$ ipython --no-banner

In [1]: import numpy as np

In [2]: from numpy import linalg as LA

In [3]: np.set_printoptions(precision=2, suppress=True, linewidth=120, sign=" ")

In [4]: def tidy(a):
   ...:     return np.round(a, 2) + 0
   ...: 

In [5]: K = np.array([[4, 4, 3], [0, -5, -4], [0, 0, 1]])

In [6]: K
Out[6]: 
array([[ 4,  4,  3],
       [ 0, -5, -4],
       [ 0,  0,  1]])

In [7]: x0 = np.array([-2, -2, -2])

In [8]: y = K @ x0

In [9]: y
Out[9]: array([-22,  18,  -2])

In [10]: tidy(LA.solve(K, K[:, 2]))
Out[10]: array([ 0.,  0.,  1.])

In [11]: print(tidy(LA.solve(K, y)))
[-2. -2. -2.]

In [12]: tidy(LA.solve(K, -2 * y))
Out[12]: array([ 4.,  4.,  4.])

In [13]: tidy(LA.solve(K.T, K[2]))
Out[13]: array([ 0.,  0.,  1.])

In [14]: J = np.load("dump.npy")

In [15]: print(J)
[[ 1 -1  1 -1]
 [ 1  0  0  0]
 [ 1  1  1  1]]

In [16]: print(np.unravel_index(np.abs(J).argmax(), J.shape))
(np.int64(0), np.int64(0))

In [17]: J.sum(axis=1)
Out[17]: array([ 0,  1,  4])

In [18]: np.diff(J, axis=0)
Out[18]: 
array([[ 0,  1, -1,  1],
       [ 0,  1,  1,  1]])

In [19]: J - J[0]
Out[19]: 
array([[ 0,  0,  0,  0],
       [ 0,  1, -1,  1],
       [ 0,  2,  0,  2]])

In [20]: tidy(LA.norm(J))
Out[20]: np.float64(3.0)

In [21]: np.abs(J).max()
Out[21]: np.int64(1)

In [22]: x0 = np.array([2, 1, -2, 0])

In [23]: J @ (2 * x0)
Out[23]: array([-2,  4,  2])

In [24]: J * x0
Out[24]: 
array([[ 2, -1, -2,  0],
       [ 2,  0,  0,  0],
       [ 2,  1, -2,  0]])

In [25]: print(np.einsum("ij,j->i", J, x0))
[-1  2  1]

In [26]: (J @ x0).argmax()
Out[26]: np.int64(1)

In [27]: J @ np.eye(4)[3]
Out[27]: array([-1.,  0.,  1.])
